% ipython --no-banner

In [1]: import numpy as np

In [2]: np.set_printoptions(precision=1, suppress=True, linewidth=200, legacy="1.25")

In [3]: def rd(a):
   ...:     return np.round(a, 1) + 0
   ...: 

In [4]: rng = np.random.default_rng(158064)

In [5]: m1 = np.array([[-2, -2, 2, -1, 2, -2, 1, 2, 0, 0],
   ...:     [-1, 1, 1, 2, 1, 0, 1, -2, 0, 2],
   ...:     [0, 1, 1, -2, 1, -2, 1, 1, -1, 0],
   ...:     [-1, -2, 2, 0, 2, -1, -2, 2, -2, -1],
   ...:     [0, 1, -1, 1, 2, 1, 2, 1, 0, -1],
   ...:     [1, -2, 2, 2, -1, -1, 0, -1, 0, -1]]) * (rng.random((6, 10)) < 0.3)

In [6]: print(m1)
[[ 0  0  0  0  2  0  0  0  0  0]
 [ 0  0  1  0  0  0  0  0  0  2]
 [ 0  0  1 -2  0  0  0  1 -1  0]
 [-1 -2  0  0  2  0  0  0 -2  0]
 [ 0  0  0  0  0  0  0  0  0 -1]
 [ 0  0  2  0  0  0  0 -1  0 -1]]

In [7]: print(np.linalg.cond(m1) > 100)
False

In [8]: print([round(float(x), 1) for x in np.linalg.svd(m1, compute_uv=False)[:3]])
[3.9, 2.8, 2.5]

In [9]: print(np.linalg.matrix_rank(m1, rtol=0.1))
5

In [10]: print(np.argsort(-np.linalg.norm(m1, axis=0).round(6), kind="stable")[:3])
[4 2 9]

In [11]: B = m1 + rng.integers(-2, 3, (6, 5)) @ rng.integers(-2, 3, (5, 10))

In [12]: print(B)
[[  6   9   7 -11   3  -4  -2   0   0  -3]
 [  1  -4   1   3   1  -1  -3   7   0  -5]
 [ -4  -9  -6   5   3   4   6   2   6   3]
 [  3  -2   2   0   6  -2   4  -4   6   6]
 [ -4  -2  -4  -2   0   4   2   4   0  -5]
 [ -2   1  -2  -1  -1  -1   0  -3  -2   1]]

In [13]: print(B - m1)
[[  6   9   7 -11   1  -4  -2   0   0  -3]
 [  1  -4   0   3   1  -1  -3   7   0  -7]
 [ -4  -9  -7   7   3   4   6   1   7   3]
 [  4   0   2   0   4  -2   4  -4   8   6]
 [ -4  -2  -4  -2   0   4   2   4   0  -4]
 [ -2   1  -4  -1  -1  -1   0  -2  -2   2]]

In [14]: print(rd(np.linalg.svd(B - m1, compute_uv=False)))
[24.5 16.5 10.8  8.2  3.4  0. ]

In [15]: print(np.abs(B - m1).sum(axis=1))
[43 27 51 34 26 16]

In [16]: W0 = np.loadtxt("arr.csv", delimiter=",")

In [17]: print(W0)
[[ 0.5 -1.5  1.  -0.5  0.6 -2.3]
 [ 1.4 -2.1  1.7  0.6  0.3 -0.1]
 [ 1.4 -2.2  1.7  0.6  0.4 -0.1]
 [-1.  -2.4  1.1  0.7  1.   0.5]
 [-1.7  1.7 -0.7  0.8  1.6  0.7]
 [ 1.4 -0.8  0.8  1.   0.7 -0.1]
 [ 1.1  0.3  0.5  0.5  0.8 -1.5]
 [ 0.6 -1.3  1.2 -1.9 -1.2 -0.6]
 [-0.4  0.3  1.   1.5 -0.3  1.6]
 [ 1.8 -0.2  0.  -1.7 -0.1 -0.6]
 [-1.5  0.8  1.6 -0.4  0.8 -0.9]
 [-0.3 -0.4  1.2 -0.4 -0.5 -0.1]
 [ 0.3 -1.5 -1.2  1.5 -0.7  0.5]]

In [18]: Ac = W0 - W0.mean(axis=0)

In [19]: V = np.linalg.svd(Ac)[2][:5]

In [20]: B = Ac - Ac @ V.T @ V

In [21]: print(np.linalg.norm(B, axis=1).round(6).argmax())
9

In [22]: print(rd((Ac @ V.T).std(axis=0)))
[1.5 1.2 0.9 0.8 0.7]

In [23]: print(rd(np.cov(Ac @ V.T, rowvar=False)))
[[2.6 0.  0.  0.  0. ]
 [0.  1.6 0.  0.  0. ]
 [0.  0.  0.9 0.  0. ]
 [0.  0.  0.  0.8 0. ]
 [0.  0.  0.  0.  0.5]]

In [24]: print(rd(np.diag(V.T @ V)))
[1.  1.  1.  0.8 0.6 0.7]

In [25]: labels = W0[:, 3] > np.median(W0[:, 3])

In [26]: r0 = W0[labels].mean(axis=0) - W0[~labels].mean(axis=0)

In [27]: print((((W0 - W0.mean(axis=0)) @ r0 > 0) == labels).mean())
1.0

In [28]: print(np.argsort(-np.abs(r0).round(6), kind="stable"))
[3 5 2 0 4 1]

In [29]: print(rd(r0))
[-0.9  0.3 -0.9  1.5  0.3  1.4]

In [30]: x = np.array([2, 3, 0, 3, 2, 1])

In [31]: y = W0 @ x

In [32]: print(rd(np.linalg.pinv(W0) @ W0))
[[1. 0. 0. 0. 0. 0.]
 [0. 1. 0. 0. 0. 0.]
 [0. 0. 1. 0. 0. 0.]
 [0. 0. 0. 1. 0. 0.]
 [0. 0. 0. 0. 1. 0.]
 [0. 0. 0. 0. 0. 1.]]

In [33]: print(rd(np.linalg.solve(W0.T @ W0, W0.T @ y)))
[2. 3. 0. 3. 2. 1.]

In [34]: y = y + 0.3 * rng.normal(size=13)

In [35]: print(rd(y))
[ -6.3  -1.4  -1.3  -4.6   8.1   4.4   4.8 -11.1   5.8  -3.   -0.6  -4.3  -0.1]

In [36]: c, *_ = np.linalg.lstsq(W0, y)

In [37]: print(rd(W0.T @ (y - W0 @ c)))
[0. 0. 0. 0. 0. 0.]

In [38]: print(rd(c))
[1.9 3.  0.1 3.  1.9 0.9]

In [39]: print(rd(np.linalg.norm(y - W0 @ c)))
0.6

In [40]: B = np.c_[W0[:, :4] @ np.array([[1, -1, 2, 3], [0, -1, 1, 1], [0, -1, 1, 0], [2, -3, -3, -2]]), np.array([-2, 0, 0, 0, -2, -3, -2, 0, -1, -3, 0, 3, 3])]

In [41]: print(rd(B))
[[-0.5  1.5  2.   1.  -2. ]
 [ 2.6 -2.8  0.6  0.9  0. ]
 [ 2.6 -2.7  0.5  0.8  0. ]
 [ 0.4  0.2 -5.4 -6.8  0. ]
 [-0.1 -1.7 -4.8 -5.  -2. ]
 [ 3.4 -4.4 -0.2  1.4 -3. ]
 [ 2.1 -3.4  1.5  2.6 -2. ]
 [-3.2  5.2  6.8  4.3  0. ]
 [ 2.6 -5.4 -4.  -3.9 -1. ]
 [-1.6  3.5  8.5  8.6 -3. ]
 [-2.3  0.3  0.6 -2.9  0. ]
 [-1.1  0.7  1.4 -0.5  3. ]
 [ 3.3 -2.1 -6.6 -3.6  3. ]]

In [42]: print(rd(np.linalg.norm(np.linalg.qr(W0)[0].T @ B, axis=0) ** 2 / ((B ** 2).sum(axis=0) + 1e-12)))
[1.  1.  1.  1.  0.7]

In [43]: print(rd(np.linalg.norm(B - W0 @ np.linalg.lstsq(W0, B)[0], axis=0)))
[0.  0.  0.  0.  3.9]

In [44]: M = np.loadtxt("data.csv", delimiter=",")

In [45]: print(M)
[[ 0.4  0.5  0.4  1.2  0.   1.5  0.9 -2.6  0.5  0.2  1.4]
 [ 0.7 -0.5 -0.5 -0.9  0.6 -1.  -1.   3.  -2.4  1.1  1.6]
 [ 0.7 -0.1  0.5 -0.7 -1.8  1.1  1.2 -3.8 -1.5  0.8 -0.4]
 [ 0.  -1.7 -1.5  2.3  1.2  1.6  0.2 -0.5  0.6  1.2 -0.9]
 [-0.2 -0.4  1.5  0.7  2.1 -0.6  0.   0.   1.   0.1 -0.8]
 [ 0.4 -1.7 -1.1  0.   1.  -2.1 -0.5  1.8  0.  -1.6 -1. ]
 [ 1.5 -1.1 -0.2 -1.7 -0.3 -0.2  1.3 -3.9 -0.2  0.5  1.6]
 [-0.2  0.5 -0.3  0.8  0.7 -0.6 -0.6  1.9  0.3 -0.5  1. ]
 [ 1.2  0.7 -0.5  0.1 -0.4  0.8  0.8 -2.3 -1.1 -1.7  0.3]
 [-0.5  1.3 -0.5 -0.9 -1.2 -0.1  0.4 -1.2 -1.   1.1  1.4]
 [ 0.1 -0.9 -1.1  1.7 -1.3  1.  -0.1  0.2 -1.6  0.5  0.7]
 [ 0.  -1.7 -0.2  1.6  0.2  0.   0.5 -1.5  1.2 -2.2  1.5]
 [-0.6 -0.4 -1.5 -1.5 -0.6 -0.4  1.6 -5.  -1.7  0.6  0.3]
 [ 0.  -1.3  1.3  1.1  1.5 -0.3  0.2 -0.7 -2.2  1.4 -0.3]
 [-0.9 -0.4  0.  -0.3  0.3  2.1 -0.3  0.8  0.7  0.   0.7]
 [ 1.2 -1.2  0.6  1.8 -0.5  1.7 -0.3  1.  -1.   0.8 -0.7]
 [-0.3 -0.4 -1.7  0.7  0.2  0.4 -0.7  2.1  1.8  0.8  0.7]
 [-1.2 -1.6 -1.1  1.6 -1.4  0.9 -0.3  0.8  0.  -0.4 -0.6]
 [ 0.4  0.1  0.   0.5  0.3  0.3  1.  -3.   1.4  0.2 -0.5]
 [ 0.3 -0.5 -0.9 -1.3  0.3 -0.3  0.6 -1.6 -2.  -0.4 -0.7]
 [-0.5  2.4 -0.5 -2.3 -0.9 -0.6  0.9 -2.8  0.7 -0.8 -1.2]
 [-0.4 -0.8  0.3 -1.4 -0.2 -0.3 -0.6  1.8 -0.1  0.3 -1.5]
 [ 1.1  0.6  3.  -0.6 -0.3  1.1  1.  -2.9  0.7  1.7  2.7]
 [ 1.2 -0.7 -0.2  0.2  0.7 -1.  -0.5  1.4  0.3  0.5 -2. ]
 [-0.4  0.8 -0.7 -1.4  1.3  1.2 -0.8  2.5 -1.3  0.3 -1. ]
 [-1.  -0.3  1.4  0.8  0.9 -0.8  0.8 -2.5 -0.3  1.4 -1. ]
 [-1.3  1.7  0.4 -0.9 -0.1 -1.6  0.7 -1.9 -1.3 -1.6  0.5]
 [ 1.2 -1.  -0.4 -1.7  0.2  0.2  1.  -3.   0.  -0.6  1.4]
 [-1.7 -0.2 -0.8 -1.2  1.4  1.7 -0.7  2.1 -0.3 -0.5  0.1]
 [-0.4  0.6 -0.9  0.  -1.7  1.4 -1.2  3.4 -0.1 -0.2 -0.9]
 [-2.  -0.3  1.6  0.6  0.7 -0.1 -0.5  1.4 -0.8 -1.   0.8]
 [ 0.4 -0.5  0.2 -0.3 -1.  -0.5 -0.2  0.6 -0.7 -1.   1.1]
 [ 0.4  1.   0.  -0.1  0.2 -0.5 -1.2  3.8  1.7  1.1 -1.2]
 [ 2.7 -1.5 -0.5  0.  -0.8 -1.5 -0.4  1.3 -0.9  1.2  0.8]
 [-0.5  0.   0.6  0.7  0.7 -0.3  0.1 -0.4  0.7 -0.6 -1. ]
 [ 0.5 -1.  -0.9  0.7 -1.5 -0.8  0.2 -0.5 -1.1  0.3 -0.9]]

In [46]: r0, g = M[21], M[31]

In [47]: print(rd(r0 @ g))
0.4

In [48]: pr = (r0 @ g) / (r0 @ r0) * r0

In [49]: print(rd(np.outer(r0, g)))
[[-0.2  0.2 -0.1  0.1  0.4  0.2  0.1 -0.2  0.3  0.4 -0.4]
 [-0.3  0.4 -0.2  0.2  0.8  0.4  0.2 -0.5  0.6  0.8 -0.9]
 [ 0.1 -0.2  0.1 -0.1 -0.3 -0.2 -0.1  0.2 -0.2 -0.3  0.3]
 [-0.6  0.7 -0.3  0.4  1.4  0.7  0.3 -0.8  1.   1.4 -1.5]
 [-0.1  0.1  0.   0.1  0.2  0.1  0.  -0.1  0.1  0.2 -0.2]
 [-0.1  0.2 -0.1  0.1  0.3  0.2  0.1 -0.2  0.2  0.3 -0.3]
 [-0.2  0.3 -0.1  0.2  0.6  0.3  0.1 -0.4  0.4  0.6 -0.7]
 [ 0.7 -0.9  0.4 -0.5 -1.8 -0.9 -0.4  1.1 -1.3 -1.8  2. ]
 [ 0.   0.   0.   0.   0.1  0.   0.  -0.1  0.1  0.1 -0.1]
 [ 0.1 -0.2  0.1 -0.1 -0.3 -0.2 -0.1  0.2 -0.2 -0.3  0.3]
 [-0.6  0.8 -0.3  0.4  1.5  0.8  0.3 -0.9  1.   1.5 -1.6]]

In [50]: print(rd(pr))
[ 0.   0.   0.  -0.1  0.   0.   0.   0.1  0.   0.  -0.1]

In [51]: print((g - pr) @ r0)
0.0

In [52]: print(rd(np.linalg.norm(r0 + g) ** 2 + np.linalg.norm(r0 - g) ** 2))
27.6

In [53]: E = np.load("m.npy")

In [54]: print(E)
[[-3 -2 -1  0  1  2  3  4  5]
 [ 6  7  8  9 10 11 12 13 14]
 [15 16 17 18 19 20 21 22 23]
 [24 25 26 27 28 29 30 31 32]
 [33 34 35 36 37 38 39 40 41]
 [42 43 44 45 46 47 48 49 50]
 [51 52 53 54 55 56 57 58 59]
 [60 61 62 63 64 65 66 67 68]
 [69 70 71 72 73 74 75 76 77]
 [78 79 80 81 82 83 84 85 86]
 [87 88 89 90 91 92 93 94 95]]

In [55]: def softmax(z):
    ...:     e = np.exp(z - z.max(axis=-1, keepdims=True))
    ...:     return e / e.sum(axis=-1, keepdims=True)
    ...: 

In [56]: print(rd(softmax(10 * E[8])))
[0. 0. 0. 0. 0. 0. 0. 0. 1.]

In [57]: print(rd(softmax(E[8])))
[0.  0.  0.  0.  0.  0.  0.1 0.2 0.6]

In [58]: scores = E @ E.T / np.sqrt(9)

In [59]: print(rd(softmax(scores + np.triu(np.full(scores.shape, -np.inf), 1))))
[[1. 0. 0. 0. 0. 0. 0. 0. 0. 0. 0.]
 [0. 1. 0. 0. 0. 0. 0. 0. 0. 0. 0.]
 [0. 0. 1. 0. 0. 0. 0. 0. 0. 0. 0.]
 [0. 0. 0. 1. 0. 0. 0. 0. 0. 0. 0.]
 [0. 0. 0. 0. 1. 0. 0. 0. 0. 0. 0.]
 [0. 0. 0. 0. 0. 1. 0. 0. 0. 0. 0.]
 [0. 0. 0. 0. 0. 0. 1. 0. 0. 0. 0.]
 [0. 0. 0. 0. 0. 0. 0. 1. 0. 0. 0.]
 [0. 0. 0. 0. 0. 0. 0. 0. 1. 0. 0.]
 [0. 0. 0. 0. 0. 0. 0. 0. 0. 1. 0.]
 [0. 0. 0. 0. 0. 0. 0. 0. 0. 0. 1.]]

In [60]: print(rd(softmax(scores)))
[[0. 0. 0. 0. 0. 0. 0. 0. 0. 0. 1.]
 [0. 0. 0. 0. 0. 0. 0. 0. 0. 0. 1.]
 [0. 0. 0. 0. 0. 0. 0. 0. 0. 0. 1.]
 [0. 0. 0. 0. 0. 0. 0. 0. 0. 0. 1.]
 [0. 0. 0. 0. 0. 0. 0. 0. 0. 0. 1.]
 [0. 0. 0. 0. 0. 0. 0. 0. 0. 0. 1.]
 [0. 0. 0. 0. 0. 0. 0. 0. 0. 0. 1.]
 [0. 0. 0. 0. 0. 0. 0. 0. 0. 0. 1.]
 [0. 0. 0. 0. 0. 0. 0. 0. 0. 0. 1.]
 [0. 0. 0. 0. 0. 0. 0. 0. 0. 0. 1.]
 [0. 0. 0. 0. 0. 0. 0. 0. 0. 0. 1.]]

In [61]: Uu, sigma, VT = np.linalg.svd(E)

In [62]: print(np.argmax(sigma[:-1] / (sigma[1:] + 1e-6)) + 1)
2

In [63]: B = Uu[:, :2] @ np.diag(sigma[:2]) @ VT[:2]

In [64]: print(rd(B))
[[-3. -2. -1.  0.  1.  2.  3.  4.  5.]
 [ 6.  7.  8.  9. 10. 11. 12. 13. 14.]
 [15. 16. 17. 18. 19. 20. 21. 22. 23.]
 [24. 25. 26. 27. 28. 29. 30. 31. 32.]
 [33. 34. 35. 36. 37. 38. 39. 40. 41.]
 [42. 43. 44. 45. 46. 47. 48. 49. 50.]
 [51. 52. 53. 54. 55. 56. 57. 58. 59.]
 [60. 61. 62. 63. 64. 65. 66. 67. 68.]
 [69. 70. 71. 72. 73. 74. 75. 76. 77.]
 [78. 79. 80. 81. 82. 83. 84. 85. 86.]
 [87. 88. 89. 90. 91. 92. 93. 94. 95.]]

In [65]: print(rd(np.linalg.norm(E - B, 2)), rd(sigma[2]))
0.0 0.0

In [66]: print(np.linalg.matrix_rank(E, rtol=0.05))
1

In [67]: print(rd(np.linalg.norm(E - B) / np.linalg.norm(E)))
0.0

In [68]: print(rd(np.abs(E - B).max()))
0.0

In [69]: Uu, sigma, VT = np.linalg.svd(E)

In [70]: V = VT[:(sigma > 1e-8).sum()]

In [71]: x = E[1] + 5 * E[5] + rng.integers(2) * np.eye(9)[1]

In [72]: print(x)
[216. 222. 228. 234. 240. 246. 252. 258. 264.]

In [73]: print(np.linalg.matrix_rank(np.vstack([E, x])))
2

In [74]: print(rd(np.linalg.norm(x - V.T @ V @ x)))
0.0

In [75]: print(rd(np.diag(V.T @ V)))
[0.4 0.3 0.2 0.1 0.1 0.1 0.2 0.3 0.4]

In [76]: print(rd(np.linalg.norm(M, 2) / np.linalg.norm(M)))
0.6

In [77]: print(np.linalg.cond(M) > 100)
False

In [78]: print(np.linalg.matrix_rank(M, rtol=0.1))
10

In [79]: print(np.linalg.lstsq(E[:-1].T, E[-1])[2])
2

In [80]: print(rd(np.trace(np.linalg.pinv(E) @ E)))
2.0

In [81]: print(rd(E @ np.linalg.pinv(E) @ E))
[[-3. -2. -1.  0.  1.  2.  3.  4.  5.]
 [ 6.  7.  8.  9. 10. 11. 12. 13. 14.]
 [15. 16. 17. 18. 19. 20. 21. 22. 23.]
 [24. 25. 26. 27. 28. 29. 30. 31. 32.]
 [33. 34. 35. 36. 37. 38. 39. 40. 41.]
 [42. 43. 44. 45. 46. 47. 48. 49. 50.]
 [51. 52. 53. 54. 55. 56. 57. 58. 59.]
 [60. 61. 62. 63. 64. 65. 66. 67. 68.]
 [69. 70. 71. 72. 73. 74. 75. 76. 77.]
 [78. 79. 80. 81. 82. 83. 84. 85. 86.]
 [87. 88. 89. 90. 91. 92. 93. 94. 95.]]
